In [1]: import numpy as np

In [2]: from numpy import linalg as LA

In [3]: np.set_printoptions(precision=1, suppress=True, linewidth=120, floatmode="fixed")

In [4]: u = np.array([3, -1, -2, -1, 3, 2, 0, -1, -2])

In [5]: rng = np.random.default_rng(499092)

In [6]: F = np.outer(rng.normal(size=43), u) + 0.3 * rng.normal(size=(43, 9))

In [7]: print(F.round(1) + 0)
[[ 4.7 -1.2 -2.7 -1.7  3.7  2.7  0.2 -1.6 -2.0]
 [-4.8  1.5  3.1  1.7 -4.8 -3.1  0.3  1.9  2.7]
 [-0.2  0.2  0.1 -0.4 -0.6  0.0 -0.8  0.4 -0.1]
 [ 3.0 -0.8 -1.7 -1.3  2.0  1.3 -0.1 -1.0 -1.2]
 [ 1.8 -1.0 -1.4 -0.9  2.3  1.2  0.2 -0.5 -1.2]
 [ 4.9 -1.5 -3.3 -1.7  4.7  2.6 -0.2 -1.7 -3.7]
 [ 1.7 -0.2 -1.2 -0.9  1.8  1.6 -0.3 -0.5 -0.7]
 [ 4.1 -1.5 -2.3 -1.2  4.4  2.9  0.2 -0.9 -2.8]
 [ 3.9 -1.2 -2.1 -1.6  3.4  2.3 -0.1 -1.3 -2.1]
 [-4.7  1.6  2.6  1.2 -4.8 -3.1 -0.3  1.0  3.2]
 [ 5.6 -1.1 -3.3 -1.8  4.9  3.0 -0.4 -1.3 -3.0]
 [ 0.4 -0.5 -0.4 -0.3  0.5  0.0 -0.1  0.2 -0.3]
 [ 3.4 -1.0 -1.1 -1.3  2.8  2.2 -0.1 -1.3 -1.5]
 [ 3.8 -1.1 -2.6 -1.0  4.1  2.9  0.1 -1.1 -1.8]
 [ 4.4 -1.7 -2.7 -1.2  4.7  2.8  0.2 -1.0 -3.0]
 [-4.3  1.4  2.9  1.0 -3.8 -3.2  0.4  1.4  2.2]
 [ 3.8 -1.1 -2.4 -1.3  3.8  2.7 -0.3 -1.3 -2.9]
 [ 4.3 -1.5 -2.8 -1.3  3.9  3.5  0.1 -1.7 -2.5]
 [ 1.1 -0.3 -1.0 -0.7  1.2  1.7  0.3  0.1 -0.9]
 [-0.2  0.2 -0.8 -0.2 -0.3  0.2 -0.1 -0.4  0.1]
 [-3.2  1.5  2.2  1.5 -3.0 -2.0 -0.2  1.1  2.5]
 [-1.3  0.2  1.2  0.5 -1.1 -0.9  0.1  0.3  0.4]
 [ 0.1 -0.6  0.0 -0.5  0.1 -0.2 -0.2  0.3 -0.4]
 [-0.3  0.5  0.1  0.6 -0.4  0.1 -0.5  0.3  0.2]
 [-2.1  0.8  1.5  0.7 -2.1 -1.4  0.2  0.6  1.0]
 [ 6.3 -2.1 -4.2 -2.4  6.3  4.4 -0.7 -2.3 -3.6]
 [ 7.4 -2.6 -4.7 -2.0  6.8  4.4 -0.2 -2.8 -4.7]
 [-1.9  0.6  0.9 -0.1 -1.7 -0.7 -0.4  0.3  1.4]
 [ 0.0 -0.2  0.2  0.1 -0.3  0.0 -0.2 -0.3  0.2]
 [-2.2  0.7  1.4  0.2 -2.7 -1.8 -0.3  1.3  2.0]
 [-0.9 -0.2  0.5  0.5 -0.7 -0.9  0.0  0.2  0.8]
 [ 4.9 -2.1 -3.1 -1.5  5.1  3.4 -0.2 -1.6 -3.6]
 [ 0.1 -0.2 -0.3 -0.1  0.7  0.4  0.0 -0.3 -0.6]
 [ 0.7 -0.4 -0.3 -0.3  0.7  0.4 -0.1 -0.3 -0.3]
 [-3.0  1.4  1.8  1.1 -2.5 -2.2 -0.5  1.1  1.8]
 [ 0.6 -0.1 -0.4 -0.2  0.8  1.1  0.2 -0.2 -0.6]
 [-4.5  1.5  3.2  1.7 -4.0 -2.9 -0.1  1.7  3.2]
 [-0.1  0.2  0.6  0.0 -0.7  0.1  0.0 -0.1 -0.5]
 [-1.3  0.2  0.9 -0.2 -1.2 -0.9  0.1  0.6  0.4]
 [-2.2  0.7  1.4  0.3 -2.0 -1.5 -0.3  1.0  1.6]
 [ 2.6 -1.1 -1.7 -1.0  2.4  1.4  0.2 -1.2 -1.5]
 [ 1.7 -0.7 -1.1 -0.8  1.2  1.2  0.0 -0.9 -1.3]
 [ 1.1  0.1 -0.5  0.0  0.9  0.8  0.1 -0.3 -0.8]]

In [8]: A2 = np.c_[F[:, :2] @ np.array([[-3, 1], [0, -2]]), np.array([0, 0, 2, 1, -2, 2, -1, 1, 1, 0, -2, 2, -1, 0, -2, -2, -1, 0, 0, -1, 1, 1, -2, 0, 2, 1, 2, 0, 0, 2, 2, 2, -2, 0, 1, -2, 0, -2, 0, 2, -1, 2, -2])]

In [9]: print(A2)
[[-14.0   7.0   0.0]
 [ 14.5  -7.8   0.0]
 [  0.6  -0.5   2.0]
 [ -9.0   4.5   1.0]
 [ -5.3   3.8  -2.0]
 [-14.6   7.9   2.0]
 [ -5.0   2.1  -1.0]
 [-12.2   7.1   1.0]
 [-11.8   6.3   1.0]
 [ 14.1  -8.0   0.0]
 [-16.7   7.7  -2.0]
 [ -1.2   1.3   2.0]
 [-10.3   5.5  -1.0]
 [-11.5   6.1   0.0]
 [-13.3   7.8  -2.0]
 [ 12.8  -7.1  -2.0]
 [-11.4   6.1  -1.0]
 [-12.8   7.2   0.0]
 [ -3.3   1.8   0.0]
 [  0.7  -0.7  -1.0]
 [  9.7  -6.2   1.0]
 [  3.9  -1.8   1.0]
 [ -0.4   1.3  -2.0]
 [  0.8  -1.3   0.0]
 [  6.4  -3.6   2.0]
 [-19.0  10.4   1.0]
 [-22.1  12.5   2.0]
 [  5.8  -3.1   0.0]
 [  0.1   0.3   0.0]
 [  6.5  -3.5   2.0]
 [  2.7  -0.5   2.0]
 [-14.7   9.1   2.0]
 [ -0.3   0.6  -2.0]
 [ -2.2   1.5   0.0]
 [  9.0  -5.8   1.0]
 [ -1.7   0.8  -2.0]
 [ 13.5  -7.5   0.0]
 [  0.3  -0.4  -2.0]
 [  3.8  -1.7   0.0]
 [  6.5  -3.7   2.0]
 [ -7.8   4.7  -1.0]
 [ -5.2   3.2   2.0]
 [ -3.2   1.0  -2.0]]

In [10]: print(np.round(LA.lstsq(F, A2[:, 0])[0], 1) + 0)
[-3.0  0.0  0.0  0.0  0.0  0.0  0.0  0.0  0.0]

In [11]: print(LA.matrix_rank(np.c_[F, A2]))
10

In [12]: def softmax(z):
    ...:     e = np.exp(z - z.max(axis=-1, keepdims=True))
    ...:     return e / e.sum(axis=-1, keepdims=True)
    ...: 

In [13]: print(np.round(softmax(F[1]), 1) + 0)
[0.0 0.1 0.4 0.1 0.0 0.0 0.0 0.1 0.3]

In [14]: print(np.round(softmax(10 * F[1]), 1) + 0)
[0.0 0.0 1.0 0.0 0.0 0.0 0.0 0.0 0.0]

In [15]: print(softmax(F).sum(axis=1))
[1.0 1.0 1.0 1.0 1.0 1.0 1.0 1.0 1.0 1.0 1.0 1.0 1.0 1.0 1.0 1.0 1.0 1.0 1.0 1.0 1.0 1.0 1.0 1.0 1.0 1.0 1.0 1.0 1.0
 1.0 1.0 1.0 1.0 1.0 1.0 1.0 1.0 1.0 1.0 1.0 1.0 1.0 1.0]

In [16]: print(np.round(softmax(F[1] + 4), 1) + 0)
[0.0 0.1 0.4 0.1 0.0 0.0 0.0 0.1 0.3]

In [17]: att = F @ F.T / np.sqrt(9)

In [18]: print(softmax(att).round(6).argmax(axis=1))
[26  1  9 26 26 26 26 26 26  1 26 26 26 26 26  1 26 26 26 19  1  1 26  1  1 26 26  9  9  1  1 26 26 26  1 26  1  1  1
  1 26 26 26]

In [19]: print(softmax(att)[1] @ F)
[-4.8  1.5  3.0  1.6 -4.6 -3.1  0.1  1.7  2.9]

In [20]: cov = np.cov(F, rowvar=False)

In [21]: print(F.std(axis=0))
[3.1 1.1 2.0 1.0 3.0 2.1 0.3 1.1 2.0]

In [22]: print(np.round(np.polyfit(F[:, 1], F[:, 7], 1), 1) + 0)
[1.0 0.0]

In [23]: print(np.argsort(-F.std(axis=0).round(6), kind="stable"))
[0 4 5 2 8 7 1 3 6]

In [24]: print(np.round(np.corrcoef(F.T), 1) + 0)
[[ 1.0 -1.0 -1.0 -1.0  1.0  1.0 -0.1 -1.0 -1.0]
 [-1.0  1.0  1.0  0.9 -1.0 -1.0  0.0  0.9  1.0]
 [-1.0  1.0  1.0  1.0 -1.0 -1.0  0.1  1.0  1.0]
 [-1.0  0.9  1.0  1.0 -1.0 -0.9  0.1  0.9  0.9]
 [ 1.0 -1.0 -1.0 -1.0  1.0  1.0  0.0 -1.0 -1.0]
 [ 1.0 -1.0 -1.0 -0.9  1.0  1.0  0.0 -1.0 -1.0]
 [-0.1  0.0  0.1  0.1  0.0  0.0  1.0  0.1  0.0]
 [-1.0  0.9  1.0  0.9 -1.0 -1.0  0.1  1.0  0.9]
 [-1.0  1.0  1.0  0.9 -1.0 -1.0  0.0  0.9  1.0]]

In [25]: print(np.round(np.corrcoef(F[:, 1], F[:, 7])[0, 1], 1))
0.9

In [26]: print(np.median(F, axis=0))
[ 0.6 -0.2 -0.4 -0.3  0.7  0.4 -0.1 -0.3 -0.6]

In [27]: Ac = F - F.mean(axis=0)

In [28]: Uu, sigma, VT = LA.svd(Ac, full_matrices=False)

In [29]: print(np.round(Ac.mean(axis=0), 1) + 0)
[0.0 0.0 0.0 0.0 0.0 0.0 0.0 0.0 0.0]

In [30]: print(LA.matrix_rank(Ac))
9

In [31]: print(np.searchsorted(np.cumsum(sigma ** 2) / (sigma ** 2).sum(), 0.9) + 1)
1

In [32]: print(np.round(VT[0] * np.sign(VT[0, np.abs(VT[0]).argmax()]), 1) + 0)
[ 0.5 -0.2 -0.3 -0.2  0.5  0.4  0.0 -0.2 -0.3]

In [33]: print(sigma)
[38.1  2.5  2.2  1.9  1.8  1.7  1.6  1.3  1.1]

In [34]: print(np.round(np.abs(VT[-1]), 1) + 0)
[0.4 0.5 0.2 0.4 0.5 0.1 0.1 0.3 0.0]

In [35]: print(np.round((sigma ** 2).sum() ** 2 / (sigma ** 4).sum(), 1))
1.0

In [36]: ang = np.radians(180)

In [37]: R = np.eye(9)

In [38]: R[2, 2] = R[8, 8] = np.cos(ang)

In [39]: R[2, 8], R[8, 2] = -np.sin(ang), np.sin(ang)

In [40]: print(R.round(1) + 0)
[[ 1.0  0.0  0.0  0.0  0.0  0.0  0.0  0.0  0.0]
 [ 0.0  1.0  0.0  0.0  0.0  0.0  0.0  0.0  0.0]
 [ 0.0  0.0 -1.0  0.0  0.0  0.0  0.0  0.0  0.0]
 [ 0.0  0.0  0.0  1.0  0.0  0.0  0.0  0.0  0.0]
 [ 0.0  0.0  0.0  0.0  1.0  0.0  0.0  0.0  0.0]
 [ 0.0  0.0  0.0  0.0  0.0  1.0  0.0  0.0  0.0]
 [ 0.0  0.0  0.0  0.0  0.0  0.0  1.0  0.0  0.0]
 [ 0.0  0.0  0.0  0.0  0.0  0.0  0.0  1.0  0.0]
 [ 0.0  0.0  0.0  0.0  0.0  0.0  0.0  0.0 -1.0]]

In [41]: A2 = F @ R.T

In [42]: print(np.abs(A2 - F).max(axis=0))
[0.0 0.0 9.4 0.0 0.0 0.0 0.0 0.0 9.5]

In [43]: print(np.allclose(F @ F.T, A2 @ A2.T))
True

In [44]: print(np.allclose(LA.norm(F, axis=1), LA.norm(A2, axis=1)))
True

In [45]: print(LA.svd(F, compute_uv=False), LA.svd(A2, compute_uv=False))
[39.6  2.6  2.2  2.0  1.8  1.8  1.6  1.4  1.1] [39.6  2.6  2.2  2.0  1.8  1.8  1.6  1.4  1.1]

In [46]: M = np.loadtxt("sample1.csv", delimiter=",")

In [47]: print(M.round(1) + 0)
[[ 0.0 -0.1  0.0  0.0  0.1  0.0  0.0  0.0]
 [-0.1  0.2  0.1  0.1 -0.3  0.2  0.1 -0.2]
 [ 0.0  0.1  0.1  0.0 -0.2  0.1  0.1 -0.1]
 [ 0.0  0.1  0.0  0.0 -0.1  0.0  0.0  0.0]
 [ 0.1 -0.3 -0.2 -0.1  0.3 -0.2 -0.1  0.2]
 [ 0.0  0.2  0.1  0.0 -0.2  0.1  0.1 -0.1]
 [ 0.0  0.1  0.1  0.0 -0.1  0.1  0.1 -0.1]
 [ 0.0 -0.2 -0.1  0.0  0.2 -0.1 -0.1  0.2]]

In [48]: # a projection of rank 1

In [49]: print(np.unique(M.round(6), axis=0).shape)
(8, 8)

In [50]: print(np.round(M @ LA.pinv(M) @ M, 1) + 0)
[[ 0.0 -0.1  0.0  0.0  0.1  0.0  0.0  0.0]
 [-0.1  0.2  0.1  0.1 -0.3  0.2  0.1 -0.2]
 [ 0.0  0.1  0.1  0.0 -0.2  0.1  0.1 -0.1]
 [ 0.0  0.1  0.0  0.0 -0.1  0.0  0.0  0.0]
 [ 0.1 -0.3 -0.2 -0.1  0.3 -0.2 -0.1  0.2]
 [ 0.0  0.2  0.1  0.0 -0.2  0.1  0.1 -0.1]
 [ 0.0  0.1  0.1  0.0 -0.1  0.1  0.1 -0.1]
 [ 0.0 -0.2 -0.1  0.0  0.2 -0.1 -0.1  0.2]]

In [51]: print(np.abs(np.diag(LA.qr(M)[1])) > 1e-9)
[ True False False False False False False False]

In [52]: print(LA.lstsq(M[:-1].T, M[-1])[2])
1

In [53]: x0 = np.array([3, 0, 3, 1, 2, 0, 1, 0])

In [54]: print(np.round(M @ x0, 1) + 0)
[ 0.0 -0.1 -0.1  0.0  0.2 -0.1 -0.1  0.1]

In [55]: print(np.round(np.trace(M), 1))
1.0

In [56]: print(np.round(M @ M @ x0, 1) + 0)
[ 0.0 -0.1 -0.1  0.0  0.2 -0.1 -0.1  0.1]

In [57]: print(np.round(np.eye(8) - M, 1) + 0)
[[ 1.0  0.1  0.0  0.0 -0.1  0.0  0.0  0.0]
 [ 0.1  0.8 -0.1 -0.1  0.3 -0.2 -0.1  0.2]
 [ 0.0 -0.1  0.9  0.0  0.2 -0.1 -0.1  0.1]
 [ 0.0 -0.1  0.0  1.0  0.1  0.0  0.0  0.0]
 [-0.1  0.3  0.2  0.1  0.7  0.2  0.1 -0.2]
 [ 0.0 -0.2 -0.1  0.0  0.2  0.9 -0.1  0.1]
 [ 0.0 -0.1 -0.1  0.0  0.1 -0.1  0.9  0.1]
 [ 0.0  0.2  0.1  0.0 -0.2  0.1  0.1  0.8]]

In [58]: vals, evecs = LA.eigh(M)

In [59]: print(LA.eigvalsh(M + -2 * np.eye(8)))
[-2.0 -2.0 -2.0 -2.0 -2.0 -2.0 -2.0 -1.0]

In [60]: print(vals.round(1) + 0)
[0.0 0.0 0.0 0.0 0.0 0.0 0.0 1.0]

In [61]: w1 = np.array([[1, 0, 5, 4, 3, 3],
    ...:     [3, 3, 1, 5, 1, 0],
    ...:     [0, 0, 1, 1, 3, 5],
    ...:     [2, 4, 4, 1, 3, 0],
    ...:     [3, 1, 4, 3, 2, 0],
    ...:     [3, 3, 2, 5, 5, 5],
    ...:     [3, 0, 1, 2, 1, 0],
    ...:     [0, 5, 5, 4, 2, 5]])

In [62]: c = np.array([-1, 0, 0, 2, -1, -2])

In [63]: hid = np.maximum(M @ w1 + c, 0)

In [64]: print((hid > 0).mean(axis=0))
[0.0 0.6 0.4 1.0 0.0 0.0]

In [65]: print(LA.matrix_rank(hid))
3

In [66]: print(hid.round(1) + 0)
[[0.0 0.0 0.3 1.9 0.0 0.0]
 [0.0 0.1 0.0 2.5 0.0 0.0]
 [0.0 0.1 0.0 2.3 0.0 0.0]
 [0.0 0.0 0.0 2.1 0.0 0.0]
 [0.0 0.0 1.6 1.4 0.0 0.0]
 [0.0 0.1 0.0 2.4 0.0 0.0]
 [0.0 0.1 0.0 2.3 0.0 0.0]
 [0.0 0.0 1.1 1.6 0.0 0.0]]

In [67]: print((hid > 0).astype(int))
[[0 0 1 1 0 0]
 [0 1 0 1 0 0]
 [0 1 0 1 0 0]
 [0 1 0 1 0 0]
 [0 0 1 1 0 0]
 [0 1 0 1 0 0]
 [0 1 0 1 0 0]
 [0 0 1 1 0 0]]

In [68]: Z = np.array([[2, 1, 1],
    ...:     [2, 2, -1],
    ...:     [0, 1, -1],
    ...:     [-1, 0, 1],
    ...:     [-1, 0, -1],
    ...:     [-1, -2, -1]])

In [69]: print(w1 @ Z)
[[ -8   0  -6]
 [  6  10   3]
 [ -9  -9  -8]
 [  8  14  -8]
 [  3   9  -1]
 [ -3   1  -7]
 [  3   4   3]
 [ -1   5 -13]]

In [70]: print(hid @ Z)
[[-1.9  0.3  1.6]
 [-2.2  0.3  2.4]
 [-2.2  0.2  2.2]
 [-2.1  0.1  2.1]
 [-1.4  1.6 -0.2]
 [-2.2  0.2  2.3]
 [-2.1  0.1  2.2]
 [-1.6  1.1  0.4]]

In [71]: vals, evecs = LA.eigh(M)

In [72]: x0 = np.array([-5, 1, 0, -3, 1, 6, 1, -4])

In [73]: print(np.round(evecs * np.abs(vals) @ evecs.T, 1) + 0)
[[ 0.0 -0.1  0.0  0.0  0.1  0.0  0.0  0.0]
 [-0.1  0.2  0.1  0.1 -0.3  0.2  0.1 -0.2]
 [ 0.0  0.1  0.1  0.0 -0.2  0.1  0.1 -0.1]
 [ 0.0  0.1  0.0  0.0 -0.1  0.0  0.0  0.0]
 [ 0.1 -0.3 -0.2 -0.1  0.3 -0.2 -0.1  0.2]
 [ 0.0  0.2  0.1  0.0 -0.2  0.1  0.1 -0.1]
 [ 0.0  0.1  0.1  0.0 -0.1  0.1  0.1 -0.1]
 [ 0.0 -0.2 -0.1  0.0  0.2 -0.1 -0.1  0.2]]

In [74]: print(np.round(np.abs(M).sum(axis=1).max(), 1), np.round(np.abs(vals).max(), 1))
1.5 1.0

In [75]: print(np.round(evecs * np.maximum(vals, 0) @ evecs.T, 1) + 0)
[[ 0.0 -0.1  0.0  0.0  0.1  0.0  0.0  0.0]
 [-0.1  0.2  0.1  0.1 -0.3  0.2  0.1 -0.2]
 [ 0.0  0.1  0.1  0.0 -0.2  0.1  0.1 -0.1]
 [ 0.0  0.1  0.0  0.0 -0.1  0.0  0.0  0.0]
 [ 0.1 -0.3 -0.2 -0.1  0.3 -0.2 -0.1  0.2]
 [ 0.0  0.2  0.1  0.0 -0.2  0.1  0.1 -0.1]
 [ 0.0  0.1  0.1  0.0 -0.1  0.1  0.1 -0.1]
 [ 0.0 -0.2 -0.1  0.0  0.2 -0.1 -0.1  0.2]]

In [76]: print(np.round(x0 @ M @ x0 / (x0 @ x0), 1), round(float(vals[0]), 1), round(float(vals[-1]), 1))
0.2 -0.0 1.0

In [77]: E = np.array([[0, -4, 0, -6],
    ...:     [0, -6, 0, -9],
    ...:     [0, -10, 0, -15],
    ...:     [0, -10, 0, -15],
    ...:     [0, -6, 0, -9]])

In [78]: Uu, sigma, VT = LA.svd(E)

In [79]: evecs = VT[:(sigma > 1e-8).sum()]

In [80]: x0 = E[4] + 4 * E[2] + rng.integers(2) * np.eye(4)[0]

In [81]: print(x0)
[  0.0 -46.0   0.0 -69.0]

In [82]: print(round(float(LA.norm(x0 - evecs.T @ evecs @ x0)), 1))
0.0

In [83]: print(LA.matrix_rank(np.vstack([E, x0])))
1

In [84]: print(np.diag(evecs.T @ evecs))
[0.0 0.3 0.0 0.7]
